$ python3 -q
>>> import numpy as np
>>> np.set_printoptions(suppress=True, linewidth=100)
>>> J = np.array([[0.8, 0.5, 1.6],
...     [1.1, -1.9, -2.0],
...     [0.2, 0.7, 0.2],
...     [0.5, 0.6, 0.5],
...     [-0.1, 2.0, -1.6],
...     [-0.1, 1.8, 1.5],
...     [0.9, 1.3, -0.1]])
>>> rng = np.random.default_rng(6386)
>>> J[5] = J[4] + 0.05 * rng.normal(size=3)
>>> J.round(2)
array([[ 0.8 ,  0.5 ,  1.6 ],
       [ 1.1 , -1.9 , -2.  ],
       [ 0.2 ,  0.7 ,  0.2 ],
       [ 0.5 ,  0.6 ,  0.5 ],
       [-0.1 ,  2.  , -1.6 ],
       [-0.17,  2.  , -1.54],
       [ 0.9 ,  1.3 , -0.1 ]])
>>> Y = np.c_[J[:, :2] @ np.array([[5, 3], [3, -4]]), np.array([4, 3, 7, 3, 9, 4, 3])]
>>> Y.round(2)
array([[ 5.5 ,  0.4 ,  4.  ],
       [-0.2 , 10.9 ,  3.  ],
       [ 3.1 , -2.2 ,  7.  ],
       [ 4.3 , -0.9 ,  3.  ],
       [ 5.5 , -8.3 ,  9.  ],
       [ 5.17, -8.5 ,  4.  ],
       [ 8.4 , -2.5 ,  3.  ]])
>>> np.linalg.matrix_rank(Y)
np.int64(3)
>>> A = np.array([[0.4, 0.4, 0.1, 1.3, 0.6],
...     [0.3, 0.3, 1.3, 0.2, 0.4],
...     [0.9, 2.0, -0.8, 1.6, 2.7],
...     [-0.4, 1.4, 0.3, -1.3, 2.3],
...     [0.0, -1.4, -1.0, -0.2, 0.3],
...     [-0.7, 2.3, 1.4, 0.5, 0.1],
...     [-1.2, 0.6, -0.1, 0.2, -0.3],
...     [-1.0, 0.2, -0.3, 0.0, -0.4],
...     [-0.6, 0.7, -1.2, -0.9, -1.0],
...     [-0.4, 1.8, -0.4, 1.4, 1.1],
...     [0.1, 0.3, -0.2, 0.5, -1.8],
...     [1.7, -1.4, -0.1, 1.0, -0.2]])
>>> A[6] *= 3
>>> A.round(2)
array([[ 0.4,  0.4,  0.1,  1.3,  0.6],
       [ 0.3,  0.3,  1.3,  0.2,  0.4],
       [ 0.9,  2. , -0.8,  1.6,  2.7],
       [-0.4,  1.4,  0.3, -1.3,  2.3],
       [ 0. , -1.4, -1. , -0.2,  0.3],
       [-0.7,  2.3,  1.4,  0.5,  0.1],
       [-3.6,  1.8, -0.3,  0.6, -0.9],
       [-1. ,  0.2, -0.3,  0. , -0.4],
       [-0.6,  0.7, -1.2, -0.9, -1. ],
       [-0.4,  1.8, -0.4,  1.4,  1.1],
       [ 0.1,  0.3, -0.2,  0.5, -1.8],
       [ 1.7, -1.4, -0.1,  1. , -0.2]])
>>> labels = A[:, 1] > np.median(A[:, 1])
>>> f = A[labels].mean(axis=0) - A[~labels].mean(axis=0)
>>> np.argsort(-np.abs(f).round(6), kind="stable")
array([1, 0, 4, 3, 2])
>>> labels.astype(int)
array([0, 0, 1, 1, 0, 1, 1, 0, 1, 1, 0, 0])
>>> round(float((((A - A.mean(axis=0)) @ f > 0) == labels).mean()), 2)
0.92
>>> m1 = np.loadtxt("mat.csv", delimiter=",")
>>> m1
array([[ 1.1,  0.8, -1.2,  0.2, -0.2,  0.8,  1.9],
       [-1.2, -0.4, -0.8, -2. , -1.2,  0.2,  1.1],
       [ 0.1,  1.9, -0.3,  0. , -0.2,  0.6,  1.1],
       [-0.7,  0.1, -1.3,  0.5,  0.1, -2. , -0.8],
       [ 1.7,  0.2, -0.3,  1.1,  0.9, -1.1,  1.3],
       [-0.5, -0.1,  0.5, -0.8, -1. , -1.1,  2.2],
       [-2.2,  1.6, -0.6, -0.1,  1.3,  0.6,  0.1],
       [-1.1,  0.7, -0.3,  0.2, -0.3,  1.5, -0.7],
       [-0.4,  0.5,  0.3,  1.6, -0.6,  0. ,  0.9]])
>>> Y = np.c_[m1[:, :3] @ np.array([[3, 9, 4], [2, 5, 9], [1, 8, 4]]), np.array([0, 0, 0, 3, 2, 1, 3, 2, 2])]
>>> Y.round(2)
array([[  3.7,   4.3,   6.8,   0. ],
       [ -5.2, -19.2, -11.6,   0. ],
       [  3.8,   8. ,  16.3,   0. ],
       [ -3.2, -16.2,  -7.1,   3. ],
       [  5.2,  13.9,   7.4,   2. ],
       [ -1.2,  -1. ,  -0.9,   1. ],
       [ -4. , -16.6,   3.2,   3. ],
       [ -2.2,  -8.8,   0.7,   2. ],
       [  0.1,   1.3,   4.1,   2. ]])
>>> np.round(np.linalg.norm(Y - m1 @ np.linalg.lstsq(m1, Y)[0], axis=0), 2) + 0
array([0.  , 0.  , 0.  , 1.87])
